In [1]: import numpy as np

In [2]: np.set_printoptions(precision=3, suppress=True, linewidth=140)

In [3]: feats = np.loadtxt("x.csv", delimiter=",")

In [4]: feats
Out[4]: 
array([[ 0.907,  0.015,  0.045, -0.038,  0.197,  0.015,  0.166, -0.118],
       [ 0.015,  0.998, -0.007,  0.006, -0.031, -0.002, -0.026,  0.019],
       [ 0.045, -0.007,  0.978,  0.019, -0.096, -0.007, -0.081,  0.058],
       [-0.038,  0.006,  0.019,  0.984,  0.081,  0.006,  0.068, -0.049],
       [ 0.197, -0.031, -0.096,  0.081,  0.581, -0.032, -0.352,  0.251],
       [ 0.015, -0.002, -0.007,  0.006, -0.032,  0.998, -0.027,  0.019],
       [ 0.166, -0.026, -0.081,  0.068, -0.352, -0.027,  0.705,  0.211],
       [-0.118,  0.019,  0.058, -0.049,  0.251,  0.019,  0.211,  0.85 ]])

In [5]: out = np.array([[1, -2],
   ...:     [-5, -1],
   ...:     [-4, -1],
   ...:     [4, 0],
   ...:     [-3, -2],
   ...:     [-3, 0],
   ...:     [-4, -1],
   ...:     [5, 5]])

In [6]: np.vstack([feats, out.T]).shape
Out[6]: (10, 8)

In [7]: vec = np.array([-3, -2, 3, -1, 3, -2, 1, -1])

In [8]: feats @ np.ones(8)
Out[8]: array([1.189, 0.97 , 0.908, 1.077, 0.6  , 0.97 , 0.664, 1.24 ])

In [9]: feats @ (2 * vec)
Out[9]: array([-3.458, -4.401,  4.76 , -0.958,  0.609, -4.409, -2.526,  1.23 ])

In [10]: np.sign((feats @ vec).round(6))
Out[10]: array([-1., -1.,  1., -1.,  1., -1., -1.,  1.])

In [11]: feats @ np.eye(8)[5]
Out[11]: array([ 0.015, -0.002, -0.007,  0.006, -0.032,  0.998, -0.027,  0.019])

In [12]: vec = np.array([0, 2, -3, -2, 2, -2, 3, -1])

In [13]: a = np.maximum(feats @ vec, 0)

In [14]: np.maximum(feats @ vec, 0) - np.maximum(-feats @ vec, 0)
Out[14]: array([ 0.95 ,  1.85 , -3.463, -1.61 , -0.015, -2.153,  1.308,  0.207])

In [15]: np.tanh(feats @ vec)
Out[15]: array([ 0.74 ,  0.952, -0.998, -0.923, -0.015, -0.973,  0.864,  0.205])

In [16]: a
Out[16]: array([0.95 , 1.85 , 0.   , 0.   , 0.   , 0.   , 1.308, 0.207])

In [17]: np.round(np.trace(np.linalg.pinv(feats) @ feats), 3)
Out[17]: np.float64(7.0)

In [18]: np.allclose(feats[:-1].T @ np.linalg.lstsq(feats[:-1].T, feats[-1])[0], feats[-1])
Out[18]: True

In [19]: np.linalg.matrix_rank(feats, rtol=0.1)
Out[19]: np.int64(7)

In [20]: [round(float(x), 3) for x in np.linalg.svd(feats, compute_uv=False)[:3]]
Out[20]: [1.0, 1.0, 1.0]

In [21]: X = np.load("a.npy")

In [22]: X
Out[22]: 
array([[0, 3, 0],
       [0, 0, 0],
       [0, 0, 0]])

In [23]: out = np.array([[1, -2, 1], [1, -3, -1]])

In [24]: cent = np.kron(out, X)

In [25]: round(np.linalg.norm(cent, 2), 3), np.round(np.linalg.norm(out, 2) * np.linalg.norm(X, 2), 3)
Out[25]: (np.float64(11.619), np.float64(11.619))

In [26]: np.linalg.matrix_rank(cent)
Out[26]: np.int64(2)

In [27]: cent.shape
Out[27]: (6, 9)
